>>> import numpy as np
>>> np.set_printoptions(precision=3, suppress=True, linewidth=200)
>>> def rnd(a):
...     return np.round(a, 3) + 0
... 
>>> feats = np.load("mat.npy")
>>> feats
array([[ 1.4  ,  0.1  , -0.2  , -0.8  , -1.1  ],
       [-0.813,  0.068,  1.59 ,  0.238, -0.677],
       [-0.4  ,  0.8  , -0.8  ,  0.1  , -0.4  ],
       [ 1.8  , -0.8  ,  1.6  , -1.7  ,  1.   ],
       [-0.9  ,  0.   ,  1.6  ,  0.2  , -0.7  ]])
>>> P = np.triu(np.array([[1, 4, 9, 7, 8],
...     [5, 6, 6, 9, 0],
...     [1, 4, 2, 7, 5],
...     [4, 2, 7, 8, 2],
...     [2, 4, 8, 3, 3]]), 1) + np.eye(5)
>>> other = P @ feats @ np.linalg.inv(P)
>>> rnd(np.poly(other))
array([ 1.   ,  1.732, -1.843, -4.962, -2.052,  0.704])
>>> np.linalg.matrix_rank(other)
np.int64(5)
>>> other = np.array([[8, -1, -5]])
>>> mat = other.T @ other
>>> mat
array([[ 64,  -8, -40],
       [ -8,   1,   5],
       [-40,   5,  25]])
>>> # rank 1
>>> u = np.array([1, 1, 3, 0, 2])
>>> other = feats + np.outer(u, np.eye(5)[2])
>>> rnd(np.linalg.det(other) / np.linalg.det(feats)), rnd(1 + np.linalg.solve(feats, u)[2])
(np.float64(-1.004), np.float64(-1.004))
>>> np.linalg.matrix_rank(np.linalg.inv(other) - np.linalg.inv(feats), tol=1e-8)
np.int64(1)
>>> np.linalg.matrix_rank(other - feats)
np.int64(1)
>>> rng = np.random.default_rng(59692)
>>> A = rng.normal(size=(29, 4))
>>> A = 5 * A / np.linalg.norm(A, axis=1, keepdims=True)
>>> rnd(A)
array([[ 1.944, -2.247, -4.021, -0.001],
       [ 0.054,  1.077,  4.494, -1.908],
       [-4.176,  0.6  , -0.455,  2.645],
       [-1.793,  2.72 ,  3.524, -1.404],
       [-1.06 ,  2.402, -3.132,  2.88 ],
       [-0.962,  4.819,  0.713, -0.585],
       [ 3.921, -0.754, -3.006, -0.143],
       [ 2.395, -0.47 , -0.172,  4.36 ],
       [ 4.322, -2.263,  0.771, -0.779],
       [ 0.105, -1.163,  4.06 ,  2.674],
       [-4.496,  1.933,  0.074,  1.02 ],
       [ 1.746, -2.964,  3.626, -0.117],
       [ 2.054, -0.283,  2.77 , -3.609],
       [ 1.375, -4.669, -1.126, -0.202],
       [-1.112,  0.582, -4.362,  2.096],
       [ 4.334,  2.233,  0.153,  1.099],
       [-0.678, -1.357,  3.11 , -3.61 ],
       [ 4.187,  0.325, -2.713,  0.016],
       [-0.849,  0.502, -4.291,  2.37 ],
       [-1.403,  0.434,  4.258, -2.17 ],
       [ 4.607, -0.646,  0.946, -1.569],
       [ 3.499, -1.116,  2.894,  1.772],
       [ 2.908, -0.338,  0.871,  3.958],
       [-3.216,  2.609,  0.478, -2.761],
       [-2.586, -3.289, -0.254,  2.726],
       [-3.94 , -3.045, -0.158, -0.427],
       [ 0.812,  0.24 ,  3.526,  3.443],
       [-2.746, -2.061,  3.217,  1.693],
       [-1.933, -0.783, -0.505, -4.516]])
>>> x = np.array([2, 2, 1, 0])
>>> rhs = A @ x
>>> rnd(np.linalg.solve(A.T @ A, A.T @ rhs))
array([2., 2., 1., 0.])
>>> rnd(np.linalg.lstsq(A, rhs)[0])
array([2., 2., 1., 0.])
>>> rhs = rhs + 0.02 * rng.normal(size=29)
>>> rnd(rhs)
array([ -4.628,   6.734,  -7.609,   5.413,  -0.451,   8.443,   3.315,   3.699,   4.911,   1.949,  -5.064,   1.166,   6.322,  -7.71 ,  -5.421,  13.278,  -0.955,   6.36 ,  -5.011,   2.333,   8.881,
         7.715,   5.986,  -0.732, -12.041, -14.148,   5.649,  -6.393,  -5.945])
>>> coef, *_ = np.linalg.lstsq(A, rhs)
>>> rnd(np.linalg.norm(rhs - A @ coef))
np.float64(0.101)
>>> [round(float(np.linalg.norm(np.linalg.solve(A.T @ A + lam * np.eye(4), A.T @ rhs))), 2) for lam in (0, 1, 10, 100)]
[3.0, 2.98, 2.8, 1.75]
>>> rnd(coef)
array([2.003, 2.003, 1.002, 0.   ])
>>> Xc = A - A.mean(axis=0)
>>> U, sig, VT = np.linalg.svd(Xc, full_matrices=False)
>>> rnd(VT[0] * np.sign(VT[0, np.abs(VT[0]).argmax()]))
array([ 0.649, -0.169, -0.626,  0.399])
>>> rnd(np.abs(VT[-1]))
array([0.265, 0.938, 0.136, 0.179])
>>> np.abs(U[:, 0]).argmax()
np.int64(19)
>>> other = A + rng.integers(-2, 3, (29, 2)) @ rng.integers(-2, 3, (2, 4))
>>> rnd(other)
array([[  3.944,   3.753,  -7.021,  -3.001],
       [  2.054,   3.077,   5.494,  -0.908],
       [ -2.176,   6.6  ,  -3.455,  -0.355],
       [  2.207,   2.72 ,   9.524,   4.596],
       [  2.94 ,  10.402,  -5.132,   0.88 ],
       [  1.038,  10.819,  -2.287,  -3.585],
       [  3.921,   3.246,  -7.006,  -4.143],
       [  4.395,  -0.47 ,   2.828,   7.36 ],
       [  8.322,   5.737,  -1.229,  -2.779],
       [ -3.895,  -1.163,  -1.94 ,  -3.326],
       [ -0.496,   7.933,   0.074,   1.02 ],
       [  5.746,  -0.964,   7.626,   3.883],
       [  2.054,   3.717,  -1.23 ,  -7.609],
       [ -2.625, -12.669,   0.874,   1.798],
       [ -5.112,  -3.418,  -6.362,   0.096],
       [  8.334,   6.233,   2.153,   3.099],
       [  1.322,   2.643,   2.11 ,  -4.61 ],
       [  6.187,   4.325,  -3.713,  -0.984],
       [ -0.849,  -1.498,  -2.291,   4.37 ],
       [ -3.403,   0.434,   1.258,  -5.17 ],
       [  4.607,   1.354,  -1.054,  -3.569],
       [  7.499,   0.884,   6.894,   5.772],
       [  0.908,  -0.338,  -2.129,   0.958],
       [ -1.216,   6.609,  -0.522,  -3.761],
       [ -0.586,  -3.289,   2.746,   5.726],
       [ -5.94 ,  -1.045,  -5.158,  -5.427],
       [  0.812,  -3.76 ,   7.526,   7.443],
       [ -6.746,  -6.061,   1.217,  -0.307],
       [ -1.933,  -4.783,   3.495,  -0.516]])
>>> rnd(np.linalg.svd(other - A, compute_uv=False))
array([27.956, 23.376,  0.   ,  0.   ])
>>> np.abs(other - A).sum(axis=1)
array([14.,  6., 14., 16., 16., 14., 12.,  8., 16., 16., 10., 14., 12., 16., 12., 12.,  8.,  8.,  6.,  8.,  6., 14.,  8.,  8.,  8., 14., 12., 12., 12.])
>>> dist = np.linalg.norm(other[:, None] - other[None], axis=-1)
>>> rnd(dist[:5, :5])
array([[ 0.   , 12.847,  8.079, 18.317,  7.991],
       [12.847,  0.   , 10.521,  6.832, 13.06 ],
       [ 8.079, 10.521,  0.   , 15.074,  6.706],
       [18.317,  6.832, 15.074,  0.   , 16.975],
       [ 7.991, 13.06 ,  6.706, 16.975,  0.   ]])
>>> np.unravel_index(dist.round(6).argmax(), dist.shape)
(np.int64(5), np.int64(13))
